$ python3 -q
>>> import numpy as np
>>> from numpy import linalg as LA
>>> np.set_printoptions(precision=3, suppress=True, linewidth=100, floatmode="fixed")
>>> def rnd(a):
...     return np.round(a, 3) + 0
... 
>>> feats = np.load("test2.npy")
>>> print(feats)
[[  0  -2  -1   1  -2]
 [  0   0   0   0   0]
 [  0   0   0   0   0]
 [ -1   1  -1   4  -5]
 [ -1   2  -9  -9  -4]
 [ -1   1  -1   4  -5]
 [  1  -4   8  10   2]
 [ -1   2  -9  -9  -4]
 [ -5 -11  -7  -6  -9]
 [  3   9  -2  -8  -1]
 [ -1   1  -1   4  -5]
 [  2  11 -11 -17  -5]
 [  0   0   0   0   0]
 [  0   0   0   0   0]
 [ -4 -13   2   3  -5]
 [ -6  -8  -7  -3 -12]
 [ -5  -9  -6  -7  -7]
 [ -5  -9  -6  -7  -7]
 [ -4   3 -18 -20 -17]
 [  2  -5   9   6   7]
 [  0   0   0   0   0]
 [  0   0   0   0   0]
 [  1  -3   0  -3   3]
 [  0   0   0   0   0]
 [  2  -5   9   6   7]
 [  3   9  -2  -8  -1]
 [ -1   2  -9  -9  -4]
 [ -5  -9  -6  -7  -7]]
>>> Xc = feats - feats.mean(axis=0)
>>> Uu, sigma, Vt = LA.svd(Xc, full_matrices=False)
>>> print(rnd(np.abs(Vt[-1])))
[0.913 0.271 0.230 0.097 0.176]
>>> print(np.searchsorted(np.cumsum(sigma ** 2) / (sigma ** 2).sum(), 0.9) + 1)
2
>>> K = np.loadtxt("case2.csv", delimiter=",")
>>> print(K)
[[  7.717  17.554  13.353  -4.893  -5.292]
 [ 14.541  -9.486  16.393 -15.723  -7.416]
 [  5.511  16.232  14.978  -4.694  -5.360]
 [  7.724  15.343  14.494  -3.722  -5.053]
 [  9.735   5.383   2.328  -4.615  -1.836]
 [ 13.574  -7.864  16.101 -16.215  -6.896]
 [  7.220  15.636  15.942  -2.578  -3.405]
 [  7.846   6.955   3.491  -6.086  -0.939]
 [ 15.817  -9.077  15.633 -16.397  -4.822]
 [  9.500   5.961   3.775  -6.217  -0.968]
 [  8.370  16.362  15.197  -2.885  -5.780]
 [  7.909  17.310  15.175  -3.050  -4.986]
 [  7.279  14.366  14.578  -2.936  -4.942]
 [  9.848   6.562   3.665  -4.895  -1.115]
 [ 14.564  -7.834  15.469 -16.919  -7.817]
 [  8.660   6.753   3.838  -4.785  -1.742]
 [ 13.676 -10.398  16.344 -16.058  -7.408]
 [  9.224   6.529   3.951  -3.441  -0.966]
 [  8.111   7.219   3.564  -4.161   0.481]
 [ 14.049  -8.019  14.852 -15.847  -6.155]
 [  8.030   6.614   3.910  -6.199  -1.411]
 [  9.758   6.634   1.271  -5.427  -0.499]
 [ 14.207  -8.907  16.707 -15.621  -6.844]
 [  9.885  16.211  17.142  -4.211  -6.550]
 [  9.643   6.078   2.332  -5.113  -2.102]
 [  8.533   5.869   2.765  -4.572  -1.142]
 [  8.541   3.969   2.734  -5.845  -0.277]
 [  9.092   8.170   3.885  -4.766  -0.160]
 [  7.536  16.300  15.801  -3.729  -4.912]]
>>> labels = K[:, 1] > np.median(K[:, 1])
>>> u = K[labels].mean(axis=0) - K[~labels].mean(axis=0)
>>> print(rnd((((K - K.mean(axis=0)) @ u > 0) == labels).mean()))
0.793
>>> print(labels.astype(int))
[1 0 1 1 0 0 1 1 0 0 1 1 1 0 0 1 0 0 1 0 0 1 0 1 0 0 0 1 1]
>>> print(rnd(u))
[-3.521 13.906  1.777  6.108  0.302]
>>> print(np.argsort(-np.abs(u).round(6), kind="stable"))
[1 3 0 2 4]
>>> print(((K - K.mean(axis=0)) @ u > 0).astype(int))
[1 0 1 1 0 0 1 1 0 1 1 1 1 1 0 1 0 1 1 0 1 1 0 1 1 1 0 1 1]
>>> vec = np.array([-1, -1, 0, 0, 3])
>>> rhs = K @ vec
>>> print(rnd(LA.pinv(K) @ K))
[[1.000 0.000 0.000 0.000 0.000]
 [0.000 1.000 0.000 0.000 0.000]
 [0.000 0.000 1.000 0.000 0.000]
 [0.000 0.000 0.000 1.000 0.000]
 [0.000 0.000 0.000 0.000 1.000]]
>>> print(rnd(LA.lstsq(K, rhs)[0]))
[-1.000 -1.000  0.000  0.000  3.000]
>>> print(rnd(LA.solve(K.T @ K, K.T @ rhs)))
[-1.000 -1.000  0.000  0.000  3.000]
>>> rng = np.random.default_rng(41)
>>> rhs = rhs + 0.02 * rng.normal(size=29)
>>> print(rnd(rhs))
[-41.172 -27.298 -37.823 -38.216 -20.653 -26.376 -33.069 -17.641 -21.233 -18.391 -42.086 -40.153
 -36.453 -19.766 -30.192 -20.600 -25.484 -18.667 -13.890 -24.504 -18.874 -17.871 -25.837 -45.739
 -22.016 -17.812 -13.354 -17.746 -38.533]
>>> c, *_ = LA.lstsq(K, rhs)
>>> print(rnd(LA.norm(rhs - K @ c)))
0.095
>>> print(c.round())
[-1.000 -1.000 -0.000  0.000  3.000]
>>> arr = np.loadtxt("m.csv", delimiter=",")
>>> print(rnd(arr))
[[ -1.963   5.741 -11.485  -3.781]
 [ -1.460   2.802  -6.030  -1.768]
 [ -1.213   1.731  -4.213  -1.268]
 [ -0.882   0.674  -2.450  -0.894]
 [ -0.878   0.664  -2.433  -0.891]
 [ -0.673   0.232  -1.650  -0.745]
 [ -0.430  -0.060  -0.939  -0.569]
 [ -0.389  -0.086  -0.837  -0.534]
 [ -0.193  -0.119  -0.394  -0.319]
 [  0.048   0.052   0.096   0.100]
 [  0.495   0.985   1.111   1.601]
 [  0.511   1.032   1.155   1.676]
 [  0.785   2.016   2.052   3.284]
 [  1.177   3.950   3.987   6.759]
 [  1.307   4.721   4.844   8.258]
 [  1.359   5.055   5.230   8.926]
 [  1.383   5.207   5.409   9.233]]
>>> d = LA.norm(feats[:, None] - feats[None], axis=-1)
>>> print((d + 1e9 * np.eye(28)).round(6).argmin(axis=1))
[ 1  2  1  5  7  3 19  4 16 25  3  4  1  1  0  8 17 16 11 24  1  1  1  1 19  9  4 16]
>>> print(d[18].round(6).argsort(kind="stable")[:4])
[18 11  4  7]
>>> print(d.shape)
(28, 28)
>>> print(np.unravel_index(d.round(6).argmax(), d.shape))
(np.int64(18), np.int64(19))
>>> rk = LA.matrix_rank(arr)
>>> print(rk)
3
>>> null = LA.svd(arr)[2][rk:].T
>>> print([int(LA.matrix_rank(arr[:, :j + 1])) for j in range(4)])
[1, 2, 3, 3]
>>> print(LA.matrix_rank(arr.T @ arr), LA.matrix_rank(arr @ arr.T))
3 3
>>> data = np.array([[1.0, -0.1, -0.8],
...     [-1.4, 1.8, -0.4],
...     [0.2, -1.1, 0.5],
...     [-2.3, 0.5, -0.2],
...     [0.5, -0.3, -0.9],
...     [0.5, -0.9, 0.5],
...     [0.7, -0.1, -0.4],
...     [0.1, -1.2, 0.0],
...     [-1.4, -1.3, -0.2],
...     [-0.1, -1.1, -0.7]])
>>> data[5] *= 20
>>> print(data)
[[  1.000  -0.100  -0.800]
 [ -1.400   1.800  -0.400]
 [  0.200  -1.100   0.500]
 [ -2.300   0.500  -0.200]
 [  0.500  -0.300  -0.900]
 [ 10.000 -18.000  10.000]
 [  0.700  -0.100  -0.400]
 [  0.100  -1.200   0.000]
 [ -1.400  -1.300  -0.200]
 [ -0.100  -1.100  -0.700]]
>>> hat = data @ LA.solve(data.T @ data, data.T)
>>> print(rnd(np.trace(hat)))
3.0
>>> print(rnd(LA.eigvalsh(hat)))
[0.000 0.000 0.000 0.000 0.000 0.000 0.000 1.000 1.000 1.000]
>>> print(np.allclose(hat @ hat, hat))
True
>>> Xc = data - data.mean(axis=0)
>>> Uu, sigma, Vt = LA.svd(Xc, full_matrices=False)
>>> print(rnd(sigma))
[21.974  2.823  1.468]
>>> print(rnd(Vt[0] * np.sign(Vt[0, np.abs(Vt[0]).argmax()])))
[-0.454  0.772 -0.444]
>>> print(np.abs(Vt[0]).argmax())
1
>>> print((np.sign(Uu[:, 0]) == np.sign(Uu[0, 0])).astype(int))
[1 1 1 1 1 0 1 1 1 1]
>>> print(rnd(sigma ** 2 / (sigma ** 2).sum()))
[0.979 0.016 0.004]
>>> vec = np.array([-2, -1, 3])
>>> rhs = data @ vec
>>> print(rnd(LA.solve(data.T @ data, data.T @ rhs)))
[-2.000 -1.000  3.000]
>>> print(rnd(LA.lstsq(data, rhs)[0]))
[-2.000 -1.000  3.000]
>>> print(rnd(rhs))
[-4.300 -0.200  2.200  3.500 -3.400 28.000 -2.500  1.000  3.500 -0.800]
>>> rhs = rhs + 0.02 * rng.normal(size=10)
>>> print(rnd(rhs))
[-4.304 -0.199  2.209  3.488 -3.408 28.034 -2.474  0.978  3.501 -0.826]
>>> c, *_ = LA.lstsq(data, rhs)
>>> print(rnd(data.T @ (rhs - data @ c)))
[0.000 0.000 0.000]
>>> print([round(float(LA.norm(LA.solve(data.T @ data + lam * np.eye(3), data.T @ rhs))), 2) for lam in (0, 1, 10, 100)])
[3.74, 3.28, 1.86, 1.04]
>>> Xc = (data - data.mean(axis=0)) / data.std(axis=0)
>>> print(rnd(Xc.std(axis=0)))
[1.000 1.000 1.000]
>>> c = LA.lstsq(np.delete(Xc, 1, axis=1), Xc[:, 1])[0]
>>> print(rnd(1 - np.var(Xc[:, 1] - np.delete(Xc, 1, axis=1) @ c)))
0.978
>>> print(np.abs(c).argmax())
1
>>> vec = np.array([2, 2, 0])
>>> print(LA.norm(data @ vec) <= LA.norm(data, 2) * LA.norm(vec) + 1e-9)
True
>>> print(rnd(np.einsum("ij,j->i", data, vec)))
[  1.800   0.800  -1.800  -3.600   0.400 -16.000   1.200  -2.200  -5.400  -2.400]
>>> print(rnd(data @ np.ones(3)))
[ 0.100  0.000 -0.400 -2.000 -0.700  2.000  0.200 -1.100 -2.900 -1.900]
>>> print(np.sign((data @ vec).round(6)))
[ 1.000  1.000 -1.000 -1.000  1.000 -1.000  1.000 -1.000 -1.000 -1.000]
>>> print((data @ vec).argmax())
0
>>> E = np.loadtxt("run13.csv", delimiter=",")
>>> print(rnd(E))
[[-0.609 -0.262 -3.000  1.933 -1.262]
 [-0.287 -1.203 -3.000  1.154 -2.203]
 [ 0.759 -1.396 -3.000  1.483 -2.396]
 [ 2.785  3.403 -3.000  7.295  2.403]
 [-0.874  0.350 -3.000  2.413 -0.650]
 [ 0.458  0.226 -3.000  2.955 -0.774]
 [ 0.470 -0.095 -3.000  2.640 -1.095]
 [ 0.359 -0.760 -3.000  1.919 -1.760]
 [-4.091 -2.686 -3.000 -2.231 -3.686]
 [-2.538 -1.269 -3.000 -0.038 -2.269]
 [-2.855 -2.748 -3.000 -1.675 -3.748]]
>>> vec = np.array([0, 3, 0, -1, -1])
>>> h = np.maximum(E @ vec, 0)
>>> print(rnd(np.maximum(E @ vec, 0) - np.maximum(-E @ vec, 0)))
[-1.458 -2.559 -3.276  0.510 -0.713 -1.503 -1.830 -2.440 -2.140 -1.500 -2.821]
>>> print(rnd(E.T @ h))
[ 1.421  1.736 -1.531  3.722  1.226]
>>> t = np.radians(60)
>>> Rm = np.eye(5)
>>> Rm[0, 0] = Rm[4, 4] = np.cos(t)
>>> Rm[0, 4], Rm[4, 0] = -np.sin(t), np.sin(t)
>>> print(rnd(Rm))
[[ 0.500  0.000  0.000  0.000 -0.866]
 [ 0.000  1.000  0.000  0.000  0.000]
 [ 0.000  0.000  1.000  0.000  0.000]
 [ 0.000  0.000  0.000  1.000  0.000]
 [ 0.866  0.000  0.000  0.000  0.500]]
>>> M2 = E @ Rm.T
>>> print(np.allclose(E @ E.T, M2 @ M2.T))
True
>>> print(rnd(LA.det(Rm)), np.trace(Rm))
1.0 4.0
>>> print(rnd(LA.svd(E, compute_uv=False)), rnd(LA.svd(M2, compute_uv=False)))
[12.848 12.201  2.866  0.000  0.000] [12.848 12.201  2.866  0.000  0.000]
>>> vec = np.array([-3, -1, -1, -1, 0])
>>> print(rnd(np.sort(np.abs(np.degrees(np.angle(LA.eigvals(Rm)))))))
[ 0.000  0.000  0.000 60.000 60.000]
>>> print(rnd(LA.norm(vec)), rnd(LA.norm(Rm @ vec)))
3.464 3.464
>>> print(rnd(LA.inv(Rm)))
[[ 0.500  0.000  0.000  0.000  0.866]
 [ 0.000  1.000  0.000  0.000  0.000]
 [ 0.000  0.000  1.000  0.000  0.000]
 [ 0.000  0.000  0.000  1.000  0.000]
 [-0.866  0.000  0.000  0.000  0.500]]
>>> print(rnd(np.abs(LA.eigvals(Rm))))
[1.000 1.000 1.000 1.000 1.000]
>>> print(rnd(LA.det(Rm)))
1.0
>>> print(5 - LA.matrix_rank(Rm - np.eye(5), tol=1e-8))
3
